% ipython --no-banner

In [1]: import numpy as np

In [2]: np.set_printoptions(precision=1, suppress=True, linewidth=100, sign=" ")

In [3]: rd = lambda a: np.round(a, 1) + 0

In [4]: rng = np.random.default_rng(884522)

In [5]: labels = rng.integers(0, 2, 4)

In [6]: data = (labels[:, None] == labels) * -3 + np.eye(4)

In [7]: print(data)
[[-2. -3. -3. -3.]
 [-3. -2. -3. -3.]
 [-3. -3. -2. -3.]
 [-3. -3. -3. -2.]]

In [8]: vals, evecs = np.linalg.eigh(data)

In [9]: x0 = np.array([-3, -2, 0, 0])

In [10]: print(np.abs(data).sum(axis=1).max(), rd(np.abs(vals).max()))
11.0 11.0

In [11]: print(rd(evecs * np.maximum(vals, 0) @ evecs.T))
[[ 0.8 -0.3 -0.3 -0.3]
 [-0.3  0.7 -0.2 -0.2]
 [-0.3 -0.2  0.7 -0.3]
 [-0.3 -0.2 -0.3  0.7]]

In [12]: Y = np.array([[1, -1, 1], [2, -2, 1], [2, 1, 2], [1, 2, 1]])

In [13]: print(np.linalg.matrix_rank(np.vstack([data, Y.T])))
4

In [14]: print(np.linalg.matrix_rank(data @ Y))
3

In [15]: print(np.vstack([data, Y.T]).shape)
(7, 4)

In [16]: print(np.einsum("ik,kj->ij", data, Y))
[[-17.  -1. -14.]
 [-16.  -2. -14.]
 [-16.   1. -13.]
 [-17.   2. -14.]]

In [17]: print(np.einsum("ij,ij->i", data, data))
[ 31.  31.  31.  31.]

In [18]: J = np.array([[0.4, 1.7, -0.4, 0.1], [0.0, 1.5, -0.6, 0.4], [0.8, 1.2, -0.3, -1.2]])

In [19]: Y = np.array([[-2, 4], [2, -5]])

In [20]: Z = np.kron(Y, J)

In [21]: print(rd(np.linalg.norm(Z, 2)), rd(np.linalg.norm(Y, 2) * np.linalg.norm(J, 2)))
19.4 19.4

In [22]: print(Z)
[[-0.8 -3.4  0.8 -0.2  1.6  6.8 -1.6  0.4]
 [-0.  -3.   1.2 -0.8  0.   6.  -2.4  1.6]
 [-1.6 -2.4  0.6  2.4  3.2  4.8 -1.2 -4.8]
 [ 0.8  3.4 -0.8  0.2 -2.  -8.5  2.  -0.5]
 [ 0.   3.  -1.2  0.8 -0.  -7.5  3.  -2. ]
 [ 1.6  2.4 -0.6 -2.4 -4.  -6.   1.5  6. ]]

In [23]: print(J.ravel(order="F"))
[ 0.4  0.   0.8  1.7  1.5  1.2 -0.4 -0.6 -0.3  0.1  0.4 -1.2]

In [24]: blk = J.reshape(3, 2, -1)

In [25]: print(np.einsum("ihd,jhd->hij", blk, blk).shape)
(2, 3, 3)

In [26]: print(rd(np.einsum("ihd,ihd->ih", blk, blk)))
[[ 3.   0.2]
 [ 2.2  0.5]
 [ 2.1  1.5]]

In [27]: print(blk.sum(axis=1))
[[ 0.   1.8]
 [-0.6  1.9]
 [ 0.5  0. ]]

In [28]: print(np.swapaxes(blk, 1, 2)[0])
[[ 0.4 -0.4]
 [ 1.7  0.1]]

In [29]: print(blk.shape)
(3, 2, 2)

In [30]: print(blk.transpose(1, 0, 2))
[[[ 0.4  1.7]
  [ 0.   1.5]
  [ 0.8  1.2]]

 [[-0.4  0.1]
  [-0.6  0.4]
  [-0.3 -1.2]]]

In [31]: Uu, sig, Vt = np.linalg.svd(J, full_matrices=False)

In [32]: print(rd(np.cumsum(sig ** 2) / np.sum(sig ** 2)))
[ 0.8  1.   1. ]

In [33]: print(rd(np.sqrt((sig ** 2).sum())), rd(np.linalg.norm(J)))
3.1 3.1

In [34]: print((sig > 1e-8).sum())
3

In [35]: print(rd(Uu.T @ J @ Vt.T))
[[ 2.8  0.   0. ]
 [ 0.   1.4  0. ]
 [ 0.   0.   0.2]]

In [36]: print(Uu.shape, sig.shape, Vt.shape)
(3, 3) (3,) (3, 4)

In [37]: print(rd(sig))
[ 2.8  1.4  0.2]

In [38]: f, v = data[2], data[3]

In [39]: print(f @ f)
31.0

In [40]: pr = (f @ v) / (f @ f) * f

In [41]: print(rd((v - pr) @ f))
0.0

In [42]: print(rd(np.linalg.norm(f + v) ** 2 + np.linalg.norm(f - v) ** 2))
124.0

In [43]: print(np.outer(f, v))
[[ 9.  9.  9.  6.]
 [ 9.  9.  9.  6.]
 [ 6.  6.  6.  4.]
 [ 9.  9.  9.  6.]]

In [44]: f = np.array([0, 2, 0])

In [45]: m1 = f[np.abs(np.subtract.outer(np.arange(3), np.arange(3)))]

In [46]: print(m1)
[[ 0  2  0]
 [ 2  0  2]
 [ 0  2  0]]

In [47]: x0 = np.array([3, 8, 9])

In [48]: print(m1 @ x0)
[ 16  24  16]

In [49]: print(m1 @ (2 * x0))
[ 32  48  32]

In [50]: print((m1 * x0).sum(axis=1))
[ 16  24  16]

In [51]: print((m1 @ x0).argmax())
1

In [52]: print(np.sign((m1 @ x0).round(6)))
[ 1  1  1]

In [53]: print(np.einsum("ij,j->i", m1, x0))
[ 16  24  16]

In [54]: print(m1 @ np.ones(3))
[ 2.  4.  2.]

In [55]: rank = np.linalg.matrix_rank(m1)

In [56]: print(rank)
2

In [57]: null = np.linalg.svd(m1)[2][rank:].T

In [58]: print(m1 @ null)
[[ 0.]
 [ 0.]
 [ 0.]]

In [59]: print(null.shape)
(3, 1)

In [60]: print(null[:, 0] / null[np.abs(null[:, 0]).round(6).argmax(), 0])
[ 1. -0. -1.]

In [61]: print(np.linalg.matrix_rank(m1.T @ m1), np.linalg.matrix_rank(m1 @ m1.T))
2 2

In [62]: Uu, sig, Vt = np.linalg.svd(m1)

In [63]: evecs = Vt[:(sig > 1e-8).sum()]

In [64]: x0 = m1[2] + -2 * m1[0] + rng.integers(2) * np.eye(3)[0]

In [65]: print(x0)
[ 0. -2.  0.]

In [66]: print(rd(evecs.T @ evecs))
[[ 0.5  0.   0.5]
 [ 0.   1.   0. ]
 [ 0.5  0.   0.5]]

In [67]: print(np.linalg.matrix_rank(np.vstack([m1, x0])))
2

In [68]: Uu, sig, Vt = np.linalg.svd(m1)

In [69]: print(rd(sig))
[ 2.8  2.8  0. ]

In [70]: print(np.argmax(sig[:-1] / (sig[1:] + 1e-6)) + 1)
2

In [71]: Y = Uu[:, :2] @ np.diag(sig[:2]) @ Vt[:2]

In [72]: print(np.abs(m1 - Y).max())
0.0

In [73]: print(Y)
[[ 0.  2.  0.]
 [ 2.  0.  2.]
 [ 0.  2.  0.]]

In [74]: print(rd(np.linalg.norm(m1 - Y) / np.linalg.norm(m1)))
0.0

In [75]: print(rd(np.linalg.norm(m1 - Y, 2)), sig[2])
0.0 0.0

In [76]: arr = np.load("case18.npy")

In [77]: print(arr)
[[ 1.   0.5  0.2]
 [ 0.5  1.   0.5]
 [ 0.2  0.5  1. ]]

In [78]: W1 = np.array([[3, 3], [0, 1], [-3, -2]])

In [79]: beta = np.array([-2, 2])

In [80]: H = np.maximum(arr @ W1 + beta, 0)

In [81]: print(np.linalg.matrix_rank(H))
2

In [82]: Z = np.array([[2, 0], [0, -1]])

In [83]: print(W1 @ Z)
[[ 6 -3]
 [ 0 -1]
 [-6  2]]

In [84]: print(rd(H @ Z))
[[ 0.8 -5.1]
 [ 0.  -3.5]
 [ 0.  -1.1]]

In [85]: print((H @ Z).round(6).argmax(axis=1))
[ 0  0  0]

In [86]: proj = np.triu(np.array([[-3, 1, 3], [-1, -3, -2], [1, 0, 0]]), 1) + np.eye(3)

In [87]: Y = proj @ arr @ np.linalg.inv(proj)

In [88]: print(rd(proj @ arr - arr @ proj))
[[ 1.1  1.5  1.5]
 [-0.4 -1.5 -1.5]
 [ 0.  -0.2  0.4]]

In [89]: print(rd(Y))
[[ 2.1  0.9 -0.8]
 [ 0.1 -0.1 -2. ]
 [ 0.2  0.3  1. ]]

In [90]: print(np.linalg.matrix_rank(Y))
3

In [91]: print((arr - arr.T) / 2)
[[ 0.  0.  0.]
 [ 0.  0.  0.]
 [ 0.  0.  0.]]

In [92]: print(rd(np.linalg.matrix_power(arr, 3)))
[[ 2.   2.1  1.5]
 [ 2.1  2.6  2.1]
 [ 1.5  2.1  2. ]]

In [93]: print(np.allclose(arr @ arr.T, arr.T @ arr))
True

In [94]: mat = np.array([[4.5, 15.3, -10.5],
    ...:     [20.4, 56.8, 7.2],
    ...:     [4.4, -9.2, -28.4],
    ...:     [21.2, 58.1, 8.9],
    ...:     [5.8, 12.9, -7.8],
    ...:     [6.0, -10.2, -27.2],
    ...:     [6.6, -9.5, -29.9],
    ...:     [6.3, 13.1, -10.4],
    ...:     [21.0, 56.0, 7.5],
    ...:     [6.9, 13.2, -10.5],
    ...:     [6.2, 15.2, -10.0],
    ...:     [6.4, -10.9, -27.4],
    ...:     [6.0, -10.7, -28.1],
    ...:     [22.2, 55.1, 8.7],
    ...:     [22.9, 55.7, 8.7],
    ...:     [21.1, 56.5, 7.4],
    ...:     [6.6, -11.8, -28.2],
    ...:     [23.2, 56.4, 8.8],
    ...:     [5.6, 13.9, -10.0]])

In [95]: print(mat)
[[  4.5  15.3 -10.5]
 [ 20.4  56.8   7.2]
 [  4.4  -9.2 -28.4]
 [ 21.2  58.1   8.9]
 [  5.8  12.9  -7.8]
 [  6.  -10.2 -27.2]
 [  6.6  -9.5 -29.9]
 [  6.3  13.1 -10.4]
 [ 21.   56.    7.5]
 [  6.9  13.2 -10.5]
 [  6.2  15.2 -10. ]
 [  6.4 -10.9 -27.4]
 [  6.  -10.7 -28.1]
 [ 22.2  55.1   8.7]
 [ 22.9  55.7   8.7]
 [ 21.1  56.5   7.4]
 [  6.6 -11.8 -28.2]
 [ 23.2  56.4   8.8]
 [  5.6  13.9 -10. ]]

In [96]: proj = mat @ np.linalg.solve(mat.T @ mat, mat.T)

In [97]: print(np.allclose(proj @ proj, proj))
True

In [98]: print(rd(np.trace(proj)))
3.0

In [99]: print(rd(np.linalg.eigvalsh(proj)))
[ 0.  0.  0.  0.  0.  0.  0.  0.  0.  0.  0.  0.  0.  0.  0.  0.  1.  1.  1.]

In [100]: print(rd(proj @ mat[:, 2]))
[-10.5   7.2 -28.4   8.9  -7.8 -27.2 -29.9 -10.4   7.5 -10.5 -10.  -27.4 -28.1   8.7   8.7   7.4
 -28.2   8.8 -10. ]
